In [1]: import numpy as np

In [2]: np.set_printoptions(suppress=True, linewidth=200)

In [3]: tidy = lambda a: np.round(a, 3) + 0

In [4]: A = np.load("data.npy")

In [5]: A
Out[5]: 
array([[3, 5, 0, 3, 5, 4, 0, 5],
       [4, 4, 1, 2, 3, 2, 5, 3],
       [0, 0, 4, 4, 0, 5, 3, 4],
       [4, 4, 5, 5, 2, 4, 1, 1],
       [1, 0, 3, 5, 1, 1, 3, 2],
       [1, 3, 3, 3, 2, 0, 3, 5],
       [0, 3, 3, 5, 5, 4, 3, 2],
       [0, 4, 0, 1, 5, 5, 2, 0],
       [3, 3, 1, 0, 1, 5, 0, 1],
       [5, 3, 4, 0, 0, 0, 1, 0],
       [5, 2, 1, 5, 1, 0, 2, 0],
       [3, 2, 5, 0, 3, 2, 2, 3],
       [5, 3, 3, 5, 3, 0, 4, 5],
       [5, 5, 0, 2, 4, 1, 4, 3],
       [3, 5, 0, 3, 5, 4, 0, 5]])

In [6]: B = np.c_[A[:, :1] @ np.array([[0]]), np.array([-4, -4, 2, -4, -3, -5, -4, -3, 2, -5, -2, 5, -2, 5, 4])]

In [7]: B
Out[7]: 
array([[ 0, -4],
       [ 0, -4],
       [ 0,  2],
       [ 0, -4],
       [ 0, -3],
       [ 0, -5],
       [ 0, -4],
       [ 0, -3],
       [ 0,  2],
       [ 0, -5],
       [ 0, -2],
       [ 0,  5],
       [ 0, -2],
       [ 0,  5],
       [ 0,  4]])

In [8]: print(tidy(np.linalg.norm(np.linalg.qr(A)[0].T @ B, axis=0) ** 2 / ((B ** 2).sum(axis=0) + 1e-12)))
[0.    0.551]

In [9]: x = np.array([4, 2, -3, 5, -1, 5, -5, -3])

In [10]: y = A @ x

In [11]: beta, lr = np.zeros(8), 1 / np.linalg.norm(A, 2) ** 2

In [12]: for i in range(150):
    ...:     beta -= lr * A.T @ (A @ beta - y)
    ...:     if i % 50 == 0: print(i, round(np.linalg.norm(A @ beta - y), 3))
    ...: 
0 64.522
50 7.792
100 1.603

In [13]: tidy(beta)
Out[13]: array([ 3.962,  2.026, -2.945,  4.989, -0.939,  4.949, -5.015, -3.026])

In [14]: tidy(np.linalg.cond(A))
Out[14]: np.float64(14.114)

In [15]: x = np.array([3, 1, -3, -1, 0, 3, 2, -1])

In [16]: a = np.maximum(A @ x, 0)

In [17]: print(A * (a > 1e-9)[:, None])
[[3 5 0 3 5 4 0 5]
 [4 4 1 2 3 2 5 3]
 [0 0 4 4 0 5 3 4]
 [4 4 5 5 2 4 1 1]
 [0 0 0 0 0 0 0 0]
 [0 0 0 0 0 0 0 0]
 [0 3 3 5 5 4 3 2]
 [0 4 0 1 5 5 2 0]
 [3 3 1 0 1 5 0 1]
 [5 3 4 0 0 0 1 0]
 [5 2 1 5 1 0 2 0]
 [3 2 5 0 3 2 2 3]
 [5 3 3 5 3 0 4 5]
 [5 5 0 2 4 1 4 3]
 [3 5 0 3 5 4 0 5]]

In [18]: np.maximum(A @ x, 0) - np.maximum(-A @ x, 0)
Out[18]: array([18, 24,  1,  9, -4, -5,  5, 22, 23,  8, 13,  3,  7, 26, 18])

In [19]: print(np.maximum(A @ (3 * x), 0))
[54 72  3 27  0  0 15 66 69 24 39  9 21 78 54]

In [20]: np.flatnonzero(a > 1e-9)
Out[20]: array([ 0,  1,  2,  3,  6,  7,  8,  9, 10, 11, 12, 13, 14])

In [21]: Q, Rm = np.linalg.qr(A)

In [22]: np.allclose(Rm.T @ Rm, A.T @ A)
Out[22]: True

In [23]: J = np.load("layer7.npy")

In [24]: J
Out[24]: 
array([[0, 1, 1, 0, 0, 1],
       [1, 0, 0, 0, 0, 0],
       [1, 0, 0, 0, 0, 0],
       [0, 0, 0, 0, 1, 1],
       [0, 0, 0, 1, 0, 0],
       [1, 0, 0, 1, 0, 0]])

In [25]: print([round(float(np.linalg.det(J[:i, :i])), 2) + 0 for i in range(1, 7)])
[0.0, -1.0, 0.0, 0.0, 0.0, 0.0]

In [26]: print(np.trace(J @ J @ J) // 6)
0

In [27]: L = np.diag(J.sum(axis=1)) - J

In [28]: print(L)
[[ 3 -1 -1  0  0 -1]
 [-1  1  0  0  0  0]
 [-1  0  1  0  0  0]
 [ 0  0  0  2 -1 -1]
 [ 0  0  0 -1  1  0]
 [-1  0  0 -1  0  2]]

In [29]: tidy(np.linalg.eigvalsh(L))
Out[29]: array([0.   , 0.325, 1.   , 1.461, 3.   , 4.214])

In [30]: L @ np.ones(6)
Out[30]: array([0., 0., 0., 0., 0., 0.])

In [31]: arr = np.array([[-8, 5, -5, -3, -5],
    ...:     [-9, 1, 6, -2, 3],
    ...:     [3, -7, -1, -8, -7],
    ...:     [-1, 7, -4, 5, -9],
    ...:     [-8, 9, 8, 6, 2],
    ...:     [-2, 2, 1, -7, 3],
    ...:     [-8, -7, -7, 0, 3],
    ...:     [3, 4, 8, -9, -7],
    ...:     [-2, -1, 9, 4, -2],
    ...:     [5, -8, -8, -3, -3],
    ...:     [3, 7, -7, -1, 8],
    ...:     [8, -9, -3, -4, 9],
    ...:     [0, -1, -5, 6, -6],
    ...:     [4, 8, -6, -7, 1],
    ...:     [-2, 4, 5, -3, 6]])

In [32]: print(arr)
[[-8  5 -5 -3 -5]
 [-9  1  6 -2  3]
 [ 3 -7 -1 -8 -7]
 [-1  7 -4  5 -9]
 [-8  9  8  6  2]
 [-2  2  1 -7  3]
 [-8 -7 -7  0  3]
 [ 3  4  8 -9 -7]
 [-2 -1  9  4 -2]
 [ 5 -8 -8 -3 -3]
 [ 3  7 -7 -1  8]
 [ 8 -9 -3 -4  9]
 [ 0 -1 -5  6 -6]
 [ 4  8 -6 -7  1]
 [-2  4  5 -3  6]]

In [33]: Q, Rm = np.linalg.qr(arr)

In [34]: tidy(Q.T @ Q)
Out[34]: 
array([[1., 0., 0., 0., 0.],
       [0., 1., 0., 0., 0.],
       [0., 0., 1., 0., 0.],
       [0., 0., 0., 1., 0.],
       [0., 0., 0., 0., 1.]])

In [35]: np.allclose(Rm.T @ Rm, arr.T @ arr)
Out[35]: True

In [36]: tidy(Q @ Rm)
Out[36]: 
array([[-8.,  5., -5., -3., -5.],
       [-9.,  1.,  6., -2.,  3.],
       [ 3., -7., -1., -8., -7.],
       [-1.,  7., -4.,  5., -9.],
       [-8.,  9.,  8.,  6.,  2.],
       [-2.,  2.,  1., -7.,  3.],
       [-8., -7., -7.,  0.,  3.],
       [ 3.,  4.,  8., -9., -7.],
       [-2., -1.,  9.,  4., -2.],
       [ 5., -8., -8., -3., -3.],
       [ 3.,  7., -7., -1.,  8.],
       [ 8., -9., -3., -4.,  9.],
       [ 0., -1., -5.,  6., -6.],
       [ 4.,  8., -6., -7.,  1.],
       [-2.,  4.,  5., -3.,  6.]])

In [37]: tidy(np.trace(Q @ Q.T))
Out[37]: np.float64(5.0)

In [38]: G = arr.T @ arr

In [39]: np.diag(G)
Out[39]: array([418, 550, 545, 404, 466])

In [40]: np.trace(G), (arr ** 2).sum()
Out[40]: (np.int64(2383), np.int64(2383))

In [41]: tidy(np.linalg.eigvalsh(G)[::-1])
Out[41]: array([820.228, 481.965, 417.684, 410.653, 252.47 ])

In [42]: np.allclose(G, G.T)
Out[42]: True

In [43]: Xc = arr - arr.mean(axis=0)

In [44]: U, s, VT = np.linalg.svd(Xc, full_matrices=False)

In [45]: np.abs(U[:, 0]).argmax()
Out[45]: np.int64(4)

In [46]: np.linalg.matrix_rank(Xc)
Out[46]: np.int64(5)

In [47]: tidy(VT[0] * np.sign(VT[0, np.abs(VT[0]).argmax()]))
Out[47]: array([-0.499,  0.59 ,  0.559,  0.294, -0.067])

In [48]: feats = np.loadtxt("out18.csv", delimiter=",")

In [49]: feats
Out[49]: 
array([[0., 0., 0., 0., 1., 0., 0., 0., 0., 0., 0., 0., 0., 0.],
       [0., 0., 0., 0., 0., 0., 1., 0., 0., 0., 0., 0., 0., 0.],
       [0., 0., 0., 0., 0., 0., 0., 0., 0., 0., 1., 0., 0., 0.],
       [0., 0., 0., 0., 0., 0., 0., 0., 0., 0., 0., 0., 1., 0.],
       [0., 0., 0., 0., 0., 0., 0., 0., 0., 0., 0., 1., 0., 0.],
       [0., 1., 0., 0., 0., 0., 0., 0., 0., 0., 0., 0., 0., 0.],
       [0., 0., 0., 0., 0., 0., 0., 0., 0., 0., 0., 0., 0., 1.],
       [0., 0., 0., 0., 0., 0., 0., 0., 0., 1., 0., 0., 0., 0.],
       [0., 0., 0., 0., 0., 0., 0., 1., 0., 0., 0., 0., 0., 0.],
       [0., 0., 0., 0., 0., 0., 0., 0., 1., 0., 0., 0., 0., 0.],
       [0., 0., 0., 1., 0., 0., 0., 0., 0., 0., 0., 0., 0., 0.],
       [0., 0., 0., 0., 0., 1., 0., 0., 0., 0., 0., 0., 0., 0.],
       [0., 0., 1., 0., 0., 0., 0., 0., 0., 0., 0., 0., 0., 0.],
       [1., 0., 0., 0., 0., 0., 0., 0., 0., 0., 0., 0., 0., 0.]])

In [50]: def softmax(z):
    ...:     e = np.exp(z - z.max(axis=-1, keepdims=True))
    ...:     return e / e.sum(axis=-1, keepdims=True)
    ...: 

In [51]: tidy(softmax(feats).sum(axis=1))
Out[51]: array([1., 1., 1., 1., 1., 1., 1., 1., 1., 1., 1., 1., 1., 1.])

In [52]: print(tidy(softmax(feats[13] + -1)))
[0.173 0.064 0.064 0.064 0.064 0.064 0.064 0.064 0.064 0.064 0.064 0.064 0.064 0.064]

In [53]: tidy(softmax(feats[13]))
Out[53]: array([0.173, 0.064, 0.064, 0.064, 0.064, 0.064, 0.064, 0.064, 0.064, 0.064, 0.064, 0.064, 0.064, 0.064])

In [54]: att = feats @ feats.T / np.sqrt(14)

In [55]: print(softmax(att).round(6).argmax(axis=1))
[ 0  1  2  3  4  5  6  7  8  9 10 11 12 13]
